In [1]: import numpy as np

In [2]: import numpy.linalg as la

In [3]: np.set_printoptions(suppress=True, linewidth=200)

In [4]: def rd(a):
   ...:     return np.round(a, 1) + 0
   ...: 

In [5]: m1 = np.load("x.npy")

In [6]: print(m1)
[[-15.7  19.5 -13.5  14.4 -13.4   1.9]
 [-11.9  23.8   8.3   5.5 -20.6   6.3]
 [ -3.4   9.8  10.2   2.5  -9.6   8.7]
 [ -0.7  -9.8  -2.3  -9.9  10.7 -18. ]
 [-22.   15.2   7.   15.3  -8.7   9.5]
 [ 11.8 -17.5   0.8  -9.2  13.6  -4.9]
 [ -3.2   0.2 -14.9  12.8   1.8   6.4]
 [-11.5  10.6   6.3  -6.2  -7.3 -13. ]
 [  2.2   3.8   0.5 -10.1  -4.4 -11.2]
 [  2.4  -1.2 -25.9  11.1   2.2   2.1]
 [ -5.7 -11.7   1.6  -2.7  13.3 -10.2]
 [ 10.2  -7.9   7.1 -14.2   4.4  -8.7]
 [  3.3  -2.7 -12.5   1.4   2.5  -3.1]
 [  9.8   1.6   6.2  -7.1  -5.1   2.4]
 [-12.9   9.1  -9.9  16.5  -4.5   7.7]
 [  6.9 -16.8  -9.5 -12.9  15.4 -21. ]
 [  4.2  -8.3 -18.1  13.7   8.1  10.6]
 [ 17.8 -10.4   4.7  -1.3   4.1  14.8]
 [ 13.9  -9.1  -6.9 -12.9   5.5 -11.8]
 [ 12.2 -18.9  11.6  -1.5  13.9  12.4]
 [ 10.9  -9.9 -18.6  -6.7   8.1 -12.9]
 [ -1.8  -1.2  21.4  -9.4   0.3  -2.5]
 [ 10.3  12.9  -7.1  -3.6 -15.5   1.8]]

In [7]: Ac = (m1 - m1.mean(axis=0)) / m1.std(axis=0)

In [8]: print(rd(Ac.std(axis=0)))
[1. 1. 1. 1. 1. 1.]

In [9]: beta = la.lstsq(np.delete(Ac, 3, axis=1), Ac[:, 3])[0]

In [10]: print(rd(beta))
[-0.5  0.3 -0.5  0.4  0.7]

In [11]: print(np.abs(beta).argmax())
4

In [12]: print(rd(1 - np.var(Ac[:, 3] - np.delete(Ac, 3, axis=1) @ beta)))
1.0

In [13]: Q, _ = la.qr(np.array([[-1.3, -1.1, 1.2, -0.4, -1.5],
    ...:     [-0.9, -1.0, -0.1, 1.5, 1.2],
    ...:     [-0.1, 0.1, -0.3, 0.2, -1.9],
    ...:     [2.1, 1.1, 0.7, 0.2, -1.6],
    ...:     [-0.4, 1.1, 1.1, -0.3, -0.4]]))

In [14]: K = Q[:, :3]

In [15]: print(rd(K))
[[-0.5 -0.2  0.8]
 [-0.3 -0.3  0. ]
 [ 0.   0.1 -0.2]
 [ 0.8 -0.1  0.5]
 [-0.2  0.9  0.3]]

In [16]: proj = m1 @ la.solve(m1.T @ m1, m1.T)

In [17]: print(rd(proj @ m1[:, 1]))
[ 19.5  23.8   9.8  -9.8  15.2 -17.5   0.2  10.6   3.8  -1.2 -11.7  -7.9  -2.7   1.6   9.1 -16.8  -8.3 -10.4  -9.1 -18.9  -9.9  -1.2  12.9]

In [18]: print(rd(np.trace(proj)))
6.0

In [19]: print(rd(la.eigvalsh(proj)))
[0. 0. 0. 0. 0. 0. 0. 0. 0. 0. 0. 0. 0. 0. 0. 0. 0. 1. 1. 1. 1. 1. 1.]

In [20]: print(rd(np.diag(proj)))
[0.2 0.3 0.1 0.5 0.4 0.3 0.1 0.3 0.2 0.2 0.4 0.3 0.1 0.1 0.2 0.3 0.3 0.3 0.2 0.3 0.3 0.2 0.4]

In [21]: Q = K.astype(float).copy()

In [22]: for j in range(3):
    ...:     Q[:, j] -= Q[:, :j] @ (Q[:, :j].T @ Q[:, j])
    ...:     Q[:, j] /= la.norm(Q[:, j])
    ...: 

In [23]: print(rd(Q.T @ Q))
[[1. 0. 0.]
 [0. 1. 0.]
 [0. 0. 1.]]

In [24]: A2 = K / np.sqrt((K ** 2).mean(axis=1, keepdims=True))

In [25]: print(rd(la.norm(A2, axis=1)))
[1.7 1.7 1.7 1.7 1.7]

In [26]: print(la.matrix_rank(A2) == la.matrix_rank(K))
True

In [27]: print(rd(A2[4]))
[-0.3  1.6  0.5]

In [28]: print(rd(K - K.mean(axis=1, keepdims=True)))
[[-0.5 -0.2  0.7]
 [-0.1 -0.1  0.2]
 [ 0.   0.2 -0.2]
 [ 0.4 -0.5  0.1]
 [-0.5  0.6 -0.1]]

In [29]: x = np.array([2, 1, 2])

In [30]: print(rd(K @ np.eye(3)[1]))
[-0.2 -0.3  0.1 -0.1  0.9]

In [31]: print(rd(K @ x))
[ 0.3 -0.9 -0.4  2.5  1.2]

In [32]: print(rd(K @ np.ones(3)))
[ 0.1 -0.6 -0.2  1.2  1. ]

In [33]: print(rd((K * x).sum(axis=1)))
[ 0.3 -0.9 -0.4  2.5  1.2]

In [34]: print(la.norm(K @ x) <= la.norm(K, 2) * la.norm(x) + 1e-9)
True

In [35]: print(np.sign((K @ x).round(6)))
[ 1. -1. -1.  1.  1.]

In [36]: print(rd(K @ (2 * x)))
[ 0.7 -1.8 -0.8  5.1  2.4]

In [37]: proj = K @ la.solve(K.T @ K, K.T)

In [38]: print(rd(proj @ K[:, 1]))
[-0.2 -0.3  0.1 -0.1  0.9]

In [39]: print(rd(la.eigvalsh(proj)))
[0. 0. 1. 1. 1.]

In [40]: print(rd(np.diag(proj)))
[0.9 0.2 0.1 0.9 0.9]

In [41]: J = np.load("test10.npy")

In [42]: print(J)
[[6 0 4]
 [1 4 6]
 [5 1 8]]

In [43]: u = np.array([1, 2, 2])

In [44]: print(np.convolve(J[2], u))
[ 5 11 20 18 16]

In [45]: x = np.array([2, -3, -1])

In [46]: rhs = J @ x

In [47]: beta, lr = np.zeros(3), 1 / la.norm(J, 2) ** 2

In [48]: for i in range(20):
    ...:     beta -= lr * J.T @ (J @ beta - rhs)
    ...:     if i % 5 == 0: print(i, round(la.norm(J @ beta - rhs), 1))
    ...: 
0 15.1
5 7.4
10 3.7
15 2.0

In [49]: print(rd(la.cond(J)))
10.2

In [50]: Q = J.astype(float).copy()

In [51]: for j in range(3):
    ...:     Q[:, j] -= Q[:, :j] @ (Q[:, :j].T @ Q[:, j])
    ...:     Q[:, j] /= la.norm(Q[:, j])
    ...: 

In [52]: print(rd(Q.T @ J))
[[7.9 1.1 8.9]
 [0.  4.  5.5]
 [0.  0.  2.6]]

In [53]: print(rd(Q))
[[ 0.8 -0.2 -0.6]
 [ 0.1  1.  -0.2]
 [ 0.6  0.1  0.8]]

In [54]: print(rd(la.svd(Q, compute_uv=False)))
[1. 1. 1.]

In [55]: print(rd(Q @ Q.T))
[[1. 0. 0.]
 [0. 1. 0.]
 [0. 0. 1.]]

In [56]: print(rd(la.norm(Q, axis=0)))
[1. 1. 1.]

In [57]: x = np.array([1, 0, 2])

In [58]: a = np.maximum(J @ x, 0)

In [59]: print(a)
[14 13 21]

In [60]: print(J * (a > 1e-9)[:, None])
[[6 0 4]
 [1 4 6]
 [5 1 8]]

In [61]: print(np.maximum(J @ x, 0) - np.maximum(-J @ x, 0))
[14 13 21]

In [62]: print(np.maximum(J @ (3 * x), 0))
[42 39 63]

In [63]: print(J.T @ a)
[202  73 302]

In [64]: arr = np.loadtxt("mat.csv", delimiter=",")

In [65]: print(arr)
[[-1.  1.  0.  0.  0.  0.]
 [ 2.  0.  0.  0.  0.  0.]
 [ 0.  1.  0.  0.  0.  0.]
 [ 0.  0. -1.  1.  0.  0.]
 [ 0.  0.  2.  0.  0.  0.]
 [ 0.  0.  0.  1.  0.  0.]
 [ 0.  0.  0.  0. -1.  1.]
 [ 0.  0.  0.  0.  2.  0.]
 [ 0.  0.  0.  0.  0.  1.]]

In [66]: proj = arr @ la.solve(arr.T @ arr, arr.T)

In [67]: print(rd(proj))
[[ 0.6 -0.2  0.4  0.   0.   0.   0.   0.   0. ]
 [-0.2  0.9  0.2  0.   0.   0.   0.   0.   0. ]
 [ 0.4  0.2  0.6  0.   0.   0.   0.   0.   0. ]
 [ 0.   0.   0.   0.6 -0.2  0.4  0.   0.   0. ]
 [ 0.   0.   0.  -0.2  0.9  0.2  0.   0.   0. ]
 [ 0.   0.   0.   0.4  0.2  0.6  0.   0.   0. ]
 [ 0.   0.   0.   0.   0.   0.   0.6 -0.2  0.4]
 [ 0.   0.   0.   0.   0.   0.  -0.2  0.9  0.2]
 [ 0.   0.   0.   0.   0.   0.   0.4  0.2  0.6]]

In [68]: print(np.allclose(proj @ proj, proj))
True

In [69]: print(np.allclose(proj[:-1].T @ la.lstsq(proj[:-1].T, proj[-1])[0], proj[-1]))
True

In [70]: print(np.abs(np.diag(la.qr(proj)[1])) > 1e-9)
[ True  True False  True  True False  True  True False]

In [71]: print(rd(proj @ la.pinv(proj) @ proj))
[[ 0.6 -0.2  0.4  0.   0.   0.   0.   0.   0. ]
 [-0.2  0.9  0.2  0.   0.   0.   0.   0.   0. ]
 [ 0.4  0.2  0.6  0.   0.   0.   0.   0.   0. ]
 [ 0.   0.   0.   0.6 -0.2  0.4  0.   0.   0. ]
 [ 0.   0.   0.  -0.2  0.9  0.2  0.   0.   0. ]
 [ 0.   0.   0.   0.4  0.2  0.6  0.   0.   0. ]
 [ 0.   0.   0.   0.   0.   0.   0.6 -0.2  0.4]
 [ 0.   0.   0.   0.   0.   0.  -0.2  0.9  0.2]
 [ 0.   0.   0.   0.   0.   0.   0.4  0.2  0.6]]

In [72]: rng = np.random.default_rng(43)

In [73]: idx = rng.permutation(6)

In [74]: A2 = arr[:, idx] * rng.choice([-1, 1], 6)

In [75]: print(A2)
[[ 0. -1.  0.  0.  1.  0.]
 [ 0. -0.  0.  0. -2.  0.]
 [ 0. -1.  0.  0. -0.  0.]
 [ 0. -0.  0. -1. -0.  1.]
 [ 0. -0.  0.  2. -0.  0.]
 [ 0. -0.  0.  0. -0.  1.]
 [ 1. -0. -1.  0. -0.  0.]
 [ 0. -0.  2.  0. -0.  0.]
 [ 1. -0.  0.  0. -0.  0.]]

In [76]: Uu, _, Vt = la.svd(arr.T @ A2)

In [77]: print(rd(Uu @ Vt))
[[ 0.  0.  0.  0. -1.  0.]
 [ 0. -1.  0.  0.  0.  0.]
 [ 0.  0.  0.  1.  0.  0.]
 [ 0.  0.  0.  0.  0.  1.]
 [ 0.  0.  1.  0.  0.  0.]
 [ 1.  0.  0.  0.  0.  0.]]
